In [1]: import numpy as np

In [2]: np.set_printoptions(precision=2, suppress=True, linewidth=160, floatmode="fixed")

In [3]: rnd = lambda a: np.round(a, 2) + 0

In [4]: F = np.loadtxt("test17.csv", delimiter=",")

In [5]: print(F)
[[-0.30 -1.40  1.20 -0.30 -0.20 -0.10]
 [-1.20  0.70  0.10  0.70 -1.10  1.60]
 [ 0.60 -0.50  0.50  0.10 -0.10  0.50]
 [-0.40 -0.10  1.80 -1.50 -0.60 -0.70]
 [-1.12  0.63  0.19  0.71 -1.03  1.61]]

In [6]: rng = np.random.default_rng(97)

In [7]: other = F + rng.integers(-2, 3, (5, 4)) @ rng.integers(-2, 3, (4, 6))

In [8]: rnd(other)
Out[8]: 
array([[ -1.30,   0.60,   3.20,   3.70,   8.80,  -0.10],
       [  2.80,  -1.30,   4.10,  -3.30,  -5.10,   1.60],
       [ -0.40,  -3.50,   1.50,   0.10,  -6.10,  -3.50],
       [ -0.40, -10.10,  -0.20,   8.50,   1.40,  -2.70],
       [  4.88,  -8.37,   3.19,   0.71,  -6.03,   1.61]])

In [9]: print(np.linalg.matrix_rank(other - F, tol=1e-8))
4

In [10]: rnd(np.linalg.svd(other - F, compute_uv=False))
Out[10]: array([17.01, 15.36,  7.59,  4.14,  0.00])

In [11]: W = np.array([[-1, -2], [1, -1], [2, -1], [-1, 0], [2, -2], [0, 0]])

In [12]: b = np.array([4, 3])

In [13]: hid = np.maximum(F @ W + b, 0)

In [14]: (hid > 0).astype(int)
Out[14]: 
array([[1, 1],
       [1, 1],
       [1, 1],
       [1, 1],
       [1, 1]])

In [15]: basis = np.array([[3, 0, 2], [2, 1, 0]])

In [16]: (hid @ basis).round(6).argmax(axis=1)
Out[16]: array([0, 0, 0, 0, 0])

In [17]: print(rnd(hid @ basis))
[[24.00  4.20 10.40]
 [23.20  6.80  6.40]
 [14.80  2.00  7.20]
 [31.20  3.30 16.40]
 [23.04  6.48  6.72]]

In [18]: print(np.linalg.cond(F) > 100)
False

In [19]: W0 = np.loadtxt("a.csv", delimiter=",")

In [20]: print(W0)
[[  2.83  -0.41   4.87   1.02]
 [  7.68  -0.72   9.36   3.20]
 [ -4.78   0.41  -5.62  -2.06]
 [ -9.56   0.87 -11.17  -4.02]
 [ -2.75   0.01  -2.24  -1.12]
 [ -8.39   0.82  -9.82  -3.35]
 [  2.71  -0.32   4.42   0.85]
 [ -7.63   0.58  -8.72  -3.22]
 [ -7.77   0.48  -8.83  -3.43]
 [ -0.18   0.44  -1.80   0.05]
 [ -3.47   0.24  -4.10  -1.32]
 [  8.07  -0.80  11.34   3.18]
 [  7.98  -0.84  11.18   2.97]
 [ -3.38   0.32  -4.04  -1.23]
 [ -7.42   0.91  -9.31  -2.95]
 [ -3.24   0.44  -5.59  -0.97]
 [ -1.55   0.02  -0.63  -0.68]]

In [21]: left, sv, VT = np.linalg.svd(W0)

In [22]: rnd(sv)
Out[22]: array([40.65,  2.88,  0.41,  0.38])

In [23]: np.argmax(sv[:-1] / (sv[1:] + 1e-6)) + 1
Out[23]: np.int64(1)

In [24]: other = left[:, :1] @ np.diag(sv[:1]) @ VT[:1]

In [25]: print(rnd(np.abs(W0 - other).max()))
0.72

In [26]: np.linalg.matrix_rank(other)
Out[26]: np.int64(1)

In [27]: z = rng.permutation(4)

In [28]: other = W0[:, z] * rng.choice([-1, 1], 4)

In [29]: other
Out[29]: 
array([[ -1.02,  -2.83,  -4.87,   0.41],
       [ -3.20,  -7.68,  -9.36,   0.72],
       [  2.06,   4.78,   5.62,  -0.41],
       [  4.02,   9.56,  11.17,  -0.87],
       [  1.12,   2.75,   2.24,  -0.01],
       [  3.35,   8.39,   9.82,  -0.82],
       [ -0.85,  -2.71,  -4.42,   0.32],
       [  3.22,   7.63,   8.72,  -0.58],
       [  3.43,   7.77,   8.83,  -0.48],
       [ -0.05,   0.18,   1.80,  -0.44],
       [  1.32,   3.47,   4.10,  -0.24],
       [ -3.18,  -8.07, -11.34,   0.80],
       [ -2.97,  -7.98, -11.18,   0.84],
       [  1.23,   3.38,   4.04,  -0.32],
       [  2.95,   7.42,   9.31,  -0.91],
       [  0.97,   3.24,   5.59,  -0.44],
       [  0.68,   1.55,   0.63,  -0.02]])

In [30]: left, _, VT = np.linalg.svd(W0.T @ other)

In [31]: print(z)
[3 0 2 1]

In [32]: G = np.cov(W0, rowvar=False)

In [33]: np.argwhere(np.triu(np.abs(np.corrcoef(W0.T)) > 0.8, 1))
Out[33]: 
array([[0, 1],
       [0, 2],
       [0, 3],
       [1, 2],
       [1, 3],
       [2, 3]])

In [34]: np.argsort(-W0.std(axis=0).round(6), kind="stable")
Out[34]: array([2, 0, 3, 1])

In [35]: print(np.median(W0, axis=0))
[-3.24  0.32 -4.04 -1.12]

In [36]: rnd(G)
Out[36]: 
array([[34.34, -3.24, 43.52, 13.81],
       [-3.24,  0.33, -4.22, -1.29],
       [43.52, -4.22, 55.97, 17.39],
       [13.81, -1.29, 17.39,  5.58]])

In [37]: rnd(np.corrcoef(W0[:, 1], W0[:, 0])[0, 1])
Out[37]: np.float64(-0.96)

In [38]: rnd(W0.std(axis=0))
Out[38]: array([5.68, 0.56, 7.26, 2.29])
